% python3 -q
>>> import numpy as np
>>> from numpy import linalg as LA
>>> np.set_printoptions(precision=2, suppress=True, linewidth=200)
>>> def rd(a):
...     return np.round(a, 2) + 0
... 
>>> E = np.load("case12.npy")
>>> E
array([[ 2,  2,  2,  2,  2,  2,  2,  2,  2,  2],
       [ 2,  4,  4,  4,  4,  4,  4,  4,  4,  4],
       [ 2,  4,  6,  6,  6,  6,  6,  6,  6,  6],
       [ 2,  4,  6,  8,  8,  8,  8,  8,  8,  8],
       [ 2,  4,  6,  8, 10, 10, 10, 10, 10, 10],
       [ 2,  4,  6,  8, 10, 12, 12, 12, 12, 12],
       [ 2,  4,  6,  8, 10, 12, 14, 14, 14, 14],
       [ 2,  4,  6,  8, 10, 12, 14, 16, 16, 16],
       [ 2,  4,  6,  8, 10, 12, 14, 16, 18, 18],
       [ 2,  4,  6,  8, 10, 12, 14, 16, 18, 20]])
>>> # equal to its transpose
>>> L = LA.cholesky(E)
>>> LA.eigvalsh(E).min() > 0
np.True_
>>> rd(L)
array([[1.41, 0.  , 0.  , 0.  , 0.  , 0.  , 0.  , 0.  , 0.  , 0.  ],
       [1.41, 1.41, 0.  , 0.  , 0.  , 0.  , 0.  , 0.  , 0.  , 0.  ],
       [1.41, 1.41, 1.41, 0.  , 0.  , 0.  , 0.  , 0.  , 0.  , 0.  ],
       [1.41, 1.41, 1.41, 1.41, 0.  , 0.  , 0.  , 0.  , 0.  , 0.  ],
       [1.41, 1.41, 1.41, 1.41, 1.41, 0.  , 0.  , 0.  , 0.  , 0.  ],
       [1.41, 1.41, 1.41, 1.41, 1.41, 1.41, 0.  , 0.  , 0.  , 0.  ],
       [1.41, 1.41, 1.41, 1.41, 1.41, 1.41, 1.41, 0.  , 0.  , 0.  ],
       [1.41, 1.41, 1.41, 1.41, 1.41, 1.41, 1.41, 1.41, 0.  , 0.  ],
       [1.41, 1.41, 1.41, 1.41, 1.41, 1.41, 1.41, 1.41, 1.41, 0.  ],
       [1.41, 1.41, 1.41, 1.41, 1.41, 1.41, 1.41, 1.41, 1.41, 1.41]])
>>> rd(np.prod(np.diag(L)) ** 2), rd(LA.det(E))
(np.float64(1024.0), np.float64(1024.0))
>>> x = np.array([9, 6, 1, 9, 9, -7, -6, -8, -8, 3])
>>> np.sign((E @ x).round(6))
array([ 1,  1,  0, -1, -1, -1, -1, -1, -1, -1])
>>> np.einsum("ij,j->i", E, x)
array([  16,   14,    0,  -16,  -50, -102, -140, -166, -176, -170])
>>> (E * x).sum(axis=1)
array([  16,   14,    0,  -16,  -50, -102, -140, -166, -176, -170])
>>> A = np.load("dump.npy")
>>> A
array([[ -1.8 ,   4.81,   0.68,   7.5 ,  -7.69,   0.12,  -2.3 ,   8.02,  -2.19,   9.19],
       [  0.68,   3.1 ,   1.91,   5.61,  -5.  ,  -2.7 ,  -0.27,   4.67,  -0.9 ,   5.51],
       [  6.42,  -1.56,  -2.67,  -3.86,   3.7 ,  -4.6 ,   3.01,  -2.99,   2.9 ,   0.31],
       [ -3.81,  -0.59,   1.78,  -0.01,   0.43,   3.2 ,  -0.79,  -1.03,  -1.22,  -4.82],
       [  1.79,   6.86,   0.69,   8.6 ,  -6.61,  -2.02,   5.19,   7.88,  -1.  ,  -3.53],
       [  0.31,  -1.5 ,  -6.27,  -5.98,   4.23,   4.19,   0.57,  -2.07,   1.17,  -2.4 ],
       [  3.19,  -6.39,   0.  ,  -8.83,   8.77,  -2.33,   1.3 ,  -9.78,   2.89,  -6.11],
       [ -2.69,   6.54,   1.28,   9.51,  -8.71,   1.28,   0.12,   9.38,  -2.81,   3.09],
       [  0.94,  -5.19,   7.2 ,  -2.8 ,   4.78,  -4.91,   0.33,  -8.22,   1.09,  -6.13],
       [  3.91,  -1.56,  -0.98,  -2.63,   2.38,  -3.41,   1.  ,  -2.42,   1.76,   1.67],
       [  8.69,   5.04,  -4.81,   3.  ,  -2.39,  -5.69,   7.13,   5.21,   2.34,   0.61],
       [ -1.22,  -3.32,  -3.19,  -6.29,   4.92,   3.69,  -1.1 ,  -4.32,   0.81,  -2.49],
       [ -3.62,  -3.29,   7.  ,   0.7 ,  -0.12,  -1.41,  -4.97,  -3.3 ,  -1.29,   3.62],
       [ -3.14,   5.89,  -2.1 ,   6.82,  -7.4 ,   3.67,  -1.12,   9.09,  -2.5 ,   5.29],
       [ -6.43,   3.31,  -0.2 ,   4.5 ,  -5.14,   6.19,  -2.99,   5.71,  -3.09,   2.04],
       [  1.28,   2.79,  -5.4 ,  -0.97,   1.2 ,   3.48,   5.88,   1.79,   0.66, -10.6 ],
       [  6.11,  -2.29,  -4.09,  -6.19,   6.04,  -2.69,   4.5 ,  -4.66,   3.32,  -5.12],
       [  4.98,   2.23,  -2.21,   0.4 ,   0.78,  -2.71,   6.51,   0.82,   1.67,  -7.28],
       [ -4.09,  -5.7 ,   4.57,  -3.04,   1.6 ,  -0.11,  -8.89,  -4.89,  -0.86,  11.12],
       [ -2.68,  -6.27,   6.93,  -4.78,   6.63,  -0.29,  -0.32,  -9.9 ,   0.29, -11.7 ],
       [ -2.37,  -6.59,   0.05,  -7.33,   5.1 ,   1.59,  -6.81,  -6.8 ,   0.52,   7.29],
       [ -5.73,  -3.61,  -2.59,  -5.42,   2.8 ,   7.03,  -6.21,  -2.75,  -0.96,   4.06],
       [  4.41,  -3.12,   3.2 ,  -2.48,   3.88,  -6.03,   2.41,  -5.49,   2.13,  -3.6 ],
       [  6.53,   5.69,  -8.21,   1.29,  -1.29,  -0.59,   8.2 ,   5.7 ,   1.91,  -4.9 ],
       [ -3.54,  -0.43,  -0.91,  -0.11,  -1.5 ,   3.23,  -4.81,   1.42,  -1.29,   7.37],
       [ -0.79,   0.78,  -5.61,  -2.38,   0.8 ,   4.52,   0.08,   1.45,   0.06,  -0.1 ],
       [ -1.08,   4.48,   1.91,   6.59,  -5.21,  -0.01,   2.04,   5.5 ,  -1.61,  -2.17],
       [  3.59,  -2.3 ,  -2.4 ,  -4.92,   4.71,  -1.5 ,   2.52,  -4.11,   2.2 ,  -3.68],
       [ -6.19,   2.31,  -4.37,   0.49,  -2.29,   9.  ,  -2.6 ,   4.31,  -2.31,   0.42],
       [ 10.7 ,   6.98,  -6.59,   4.  ,  -3.03,  -6.21,  10.17,   7.01,   2.82,  -2.34],
       [  0.08,  -2.7 ,  -3.33,  -4.98,   3.19,   1.65,  -2.29,  -2.7 ,   0.88,   3.71],
       [  3.07,  -1.96,   0.42,  -3.18,   4.17,  -2.41,   3.6 ,  -4.4 ,   1.78,  -7.5 ],
       [ -5.38,   3.19,  -1.72,   3.47,  -4.5 ,   6.13,  -2.74,   5.59,  -2.6 ,   2.82],
       [  4.97,  -1.69,  -0.5 ,  -3.21,   4.04,  -4.01,   3.98,  -3.89,   2.39,  -5.12],
       [ -4.3 ,  -5.2 ,  -1.91,  -6.7 ,   3.9 ,   4.81,  -7.18,  -4.62,  -0.34,   7.21],
       [ -2.31,  -3.2 ,  -3.67,  -5.73,   3.32,   4.31,  -4.12,  -2.79,   0.18,   4.3 ],
       [ -2.13,   2.43,   2.17,   4.58,  -4.  ,   0.37,  -0.81,   3.58,  -1.61,   1.5 ],
       [ -4.9 ,  -6.59,   1.81,  -6.02,   3.78,   2.77,  -8.83,  -6.2 ,  -0.64,   8.68],
       [  3.29,  -1.29,  -0.17,  -1.29,   0.92,  -3.83,  -0.58,  -1.32,   1.3 ,   5.51]])
>>> round(np.log10(LA.cond(A)))
3
>>> LA.matrix_rank(A, rtol=0.1)
np.int64(4)
